In [1]: import numpy as np

In [2]: np.set_printoptions(precision=2, suppress=True, linewidth=100)

In [3]: def rd(a):
   ...:     return np.round(a, 2) + 0
   ...: 

In [4]: K = np.array([[-1.0, 1.0, 0.0, 0.0, 0.0, 0.0],
   ...:     [0.0, -1.0, 1.0, 0.0, 0.0, 0.0],
   ...:     [0.0, 0.0, -1.0, 1.0, 0.0, 0.0],
   ...:     [0.0, 0.0, 0.0, -1.0, 1.0, 0.0],
   ...:     [0.0, 0.0, 0.0, 0.0, -1.0, 1.0],
   ...:     [0.0, 0.0, 0.0, 0.0, 0.0, -1.0]])

In [5]: K
Out[5]: 
array([[-1.,  1.,  0.,  0.,  0.,  0.],
       [ 0., -1.,  1.,  0.,  0.,  0.],
       [ 0.,  0., -1.,  1.,  0.,  0.],
       [ 0.,  0.,  0., -1.,  1.,  0.],
       [ 0.,  0.,  0.,  0., -1.,  1.],
       [ 0.,  0.,  0.,  0.,  0., -1.]])

In [6]: ang = np.radians(15)

In [7]: r_ = np.eye(6)

In [8]: r_[1, 1] = r_[4, 4] = np.cos(ang)

In [9]: r_[1, 4], r_[4, 1] = -np.sin(ang), np.sin(ang)

In [10]: rd(r_)
Out[10]: 
array([[ 1.  ,  0.  ,  0.  ,  0.  ,  0.  ,  0.  ],
       [ 0.  ,  0.97,  0.  ,  0.  , -0.26,  0.  ],
       [ 0.  ,  0.  ,  1.  ,  0.  ,  0.  ,  0.  ],
       [ 0.  ,  0.  ,  0.  ,  1.  ,  0.  ,  0.  ],
       [ 0.  ,  0.26,  0.  ,  0.  ,  0.97,  0.  ],
       [ 0.  ,  0.  ,  0.  ,  0.  ,  0.  ,  1.  ]])

In [11]: B = K @ r_.T

In [12]: rd(np.linalg.det(r_)), rd(np.trace(r_))
Out[12]: (np.float64(1.0), np.float64(5.93))

In [13]: rd(np.abs(B - K).max(axis=0))
Out[13]: array([0.  , 0.26, 0.  , 0.  , 0.26, 0.  ])

In [14]: print(np.allclose(np.linalg.norm(K, axis=1), np.linalg.norm(B, axis=1)))
True

In [15]: print(np.allclose(K @ K.T, B @ B.T))
True

In [16]: u = np.array([0, -1, -2])

In [17]: np.correlate(K[4], K[2], "full")
Out[17]: array([ 0.,  0.,  0.,  0.,  0.,  0., -1.,  2., -1.,  0.,  0.])

In [18]: np.cross(K[4, :3], K[2, :3])
Out[18]: array([-0.,  0.,  0.])

In [19]: np.array([np.convolve(row, u, "same") for row in K])
Out[19]: 
array([[ 1.,  1., -2.,  0.,  0.,  0.],
       [ 0.,  1.,  1., -2.,  0.,  0.],
       [ 0.,  0.,  1.,  1., -2.,  0.],
       [ 0.,  0.,  0.,  1.,  1., -2.],
       [ 0.,  0.,  0.,  0.,  1.,  1.],
       [ 0.,  0.,  0.,  0.,  0.,  1.]])

In [20]: np.polyval(u, K[4])
Out[20]: array([-2., -2., -2., -2., -1., -3.])

In [21]: K.reshape(6, 7)
---------------------------------------------------------------------------
ValueError                                Traceback (most recent call last)
Cell In[21], line 1
----> 1 K.reshape(6, 7)

ValueError: cannot reshape array of size 36 into shape (6,7)

In [22]: K.reshape(2, -1)
Out[22]: 
array([[-1.,  1.,  0.,  0.,  0.,  0.,  0., -1.,  1.,  0.,  0.,  0.,  0.,  0., -1.,  1.,  0.,  0.],
       [ 0.,  0.,  0., -1.,  1.,  0.,  0.,  0.,  0.,  0., -1.,  1.,  0.,  0.,  0.,  0.,  0., -1.]])

In [23]: K.ravel(order="F")
Out[23]: 
array([-1.,  0.,  0.,  0.,  0.,  0.,  1., -1.,  0.,  0.,  0.,  0.,  0.,  1., -1.,  0.,  0.,  0.,
        0.,  0.,  1., -1.,  0.,  0.,  0.,  0.,  0.,  1., -1.,  0.,  0.,  0.,  0.,  0.,  1., -1.])

In [24]: T = K.reshape(6, 2, -1)

In [25]: T.transpose(1, 0, 2)
Out[25]: 
array([[[-1.,  1.,  0.],
        [ 0., -1.,  1.],
        [ 0.,  0., -1.],
        [ 0.,  0.,  0.],
        [ 0.,  0.,  0.],
        [ 0.,  0.,  0.]],

       [[ 0.,  0.,  0.],
        [ 0.,  0.,  0.],
        [ 1.,  0.,  0.],
        [-1.,  1.,  0.],
        [ 0., -1.,  1.],
        [ 0.,  0., -1.]]])

In [26]: T[:, 0]
Out[26]: 
array([[-1.,  1.,  0.],
       [ 0., -1.,  1.],
       [ 0.,  0., -1.],
       [ 0.,  0.,  0.],
       [ 0.,  0.,  0.],
       [ 0.,  0.,  0.]])

In [27]: np.einsum("ihd,jhd->hij", T, T).shape
Out[27]: (2, 6, 6)

In [28]: np.einsum("ihd,ihd->ih", T, T)
Out[28]: 
array([[2., 0.],
       [2., 0.],
       [1., 1.],
       [0., 2.],
       [0., 2.],
       [0., 1.]])

In [29]: B = K / np.linalg.norm(K, axis=1, keepdims=True)

In [30]: gram = B @ B.T

In [31]: rd(gram[4])
Out[31]: array([ 0.  ,  0.  ,  0.  , -0.5 ,  1.  , -0.71])

In [32]: (np.abs(gram) > 0.9).astype(int)
Out[32]: 
array([[1, 0, 0, 0, 0, 0],
       [0, 1, 0, 0, 0, 0],
       [0, 0, 1, 0, 0, 0],
       [0, 0, 0, 1, 0, 0],
       [0, 0, 0, 0, 1, 0],
       [0, 0, 0, 0, 0, 1]])

In [33]: rd(np.linalg.norm(B, axis=1))
Out[33]: array([1., 1., 1., 1., 1., 1.])

In [34]: B = K / np.sqrt((K ** 2).mean(axis=1, keepdims=True))

In [35]: rd(K - K.mean(axis=1, keepdims=True))
Out[35]: 
array([[-1.  ,  1.  ,  0.  ,  0.  ,  0.  ,  0.  ],
       [ 0.  , -1.  ,  1.  ,  0.  ,  0.  ,  0.  ],
       [ 0.  ,  0.  , -1.  ,  1.  ,  0.  ,  0.  ],
       [ 0.  ,  0.  ,  0.  , -1.  ,  1.  ,  0.  ],
       [ 0.  ,  0.  ,  0.  ,  0.  , -1.  ,  1.  ],
       [ 0.17,  0.17,  0.17,  0.17,  0.17, -0.83]])

In [36]: rd(np.linalg.norm(B, axis=1))
Out[36]: array([2.45, 2.45, 2.45, 2.45, 2.45, 2.45])

In [37]: np.linalg.matrix_rank(K - K.mean(axis=1, keepdims=True))
Out[37]: np.int64(5)

In [38]: W0 = np.array([[-1.0, 0.1, 0.2, 0.5, 0.0, -0.7, 0.7, -0.3, -1.6, -0.3],
    ...:     [1.4, 0.1, -0.6, -0.7, -0.6, 1.1, -0.2, -2.0, -0.4, -0.6],
    ...:     [1.5, -0.2, -0.3, -1.8, 0.6, -1.0, 0.8, 0.8, 2.3, 0.1],
    ...:     [0.6, -0.5, 0.3, 1.1, 0.7, -0.1, 0.8, -0.8, 1.1, 0.1]])

In [39]: x0 = np.array([0, 2, 3, 2, 3, 3, 3, 1, 3, 1])

In [40]: rd(np.einsum("ij,j->i", W0, x0))
Out[40]: array([-3.6, -5.9,  4.1,  8.9])

In [41]: np.linalg.norm(W0 @ x0) <= np.linalg.norm(W0, 2) * np.linalg.norm(x0) + 1e-9
Out[41]: np.True_

In [42]: x0 @ W0
---------------------------------------------------------------------------
ValueError                                Traceback (most recent call last)
Cell In[42], line 1
----> 1 x0 @ W0

ValueError: matmul: Input operand 1 has a mismatch in its core dimension 0, with gufunc signature (n?,k),(k,m?)->(n?,m?) (size 4 is different from 10)

In [43]: rd(W0 @ (2 * x0))
Out[43]: array([ -7.2, -11.8,   8.2,  17.8])

In [44]: rd(W0 @ x0)
Out[44]: array([-3.6, -5.9,  4.1,  8.9])

In [45]: rd(W0 * x0)
Out[45]: 
array([[ 0. ,  0.2,  0.6,  1. ,  0. , -2.1,  2.1, -0.3, -4.8, -0.3],
       [ 0. ,  0.2, -1.8, -1.4, -1.8,  3.3, -0.6, -2. , -1.2, -0.6],
       [ 0. , -0.4, -0.9, -3.6,  1.8, -3. ,  2.4,  0.8,  6.9,  0.1],
       [ 0. , -1. ,  0.9,  2.2,  2.1, -0.3,  2.4, -0.8,  3.3,  0.1]])

In [46]: W0 @ np.eye(10)[9]
Out[46]: array([-0.3, -0.6,  0.1,  0.1])

In [47]: print(np.sign((W0 @ x0).round(6)))
[-1. -1.  1.  1.]

In [48]: arr = 5 * np.eye(7) + np.ones((7, 7))

In [49]: arr
Out[49]: 
array([[6., 1., 1., 1., 1., 1., 1.],
       [1., 6., 1., 1., 1., 1., 1.],
       [1., 1., 6., 1., 1., 1., 1.],
       [1., 1., 1., 6., 1., 1., 1.],
       [1., 1., 1., 1., 6., 1., 1.],
       [1., 1., 1., 1., 1., 6., 1.],
       [1., 1., 1., 1., 1., 1., 6.]])

In [50]: w, evecs = np.linalg.eigh(arr)

In [51]: x0 = np.array([2, 2, 0, 0, 1, 0, 2])

In [52]: rd(x0 @ arr @ x0 / (x0 @ x0)), rd(w[0]), w[-1]
Out[52]: (np.float64(8.77), np.float64(5.0), np.float64(12.0))

In [53]: rd(np.linalg.eigvalsh(arr[1:, 1:]))
Out[53]: array([ 5.,  5.,  5.,  5.,  5., 11.])

In [54]: rd(evecs * np.sqrt(w) @ evecs.T)
Out[54]: 
array([[2.41, 0.18, 0.18, 0.18, 0.18, 0.18, 0.18],
       [0.18, 2.41, 0.18, 0.18, 0.18, 0.18, 0.18],
       [0.18, 0.18, 2.41, 0.18, 0.18, 0.18, 0.18],
       [0.18, 0.18, 0.18, 2.41, 0.18, 0.18, 0.18],
       [0.18, 0.18, 0.18, 0.18, 2.41, 0.18, 0.18],
       [0.18, 0.18, 0.18, 0.18, 0.18, 2.41, 0.18],
       [0.18, 0.18, 0.18, 0.18, 0.18, 0.18, 2.41]])

In [55]: print((np.sign(evecs[:, -1].round(6)) == np.sign(evecs[0, -1].round(6))).astype(int))
[1 1 1 1 1 1 1]
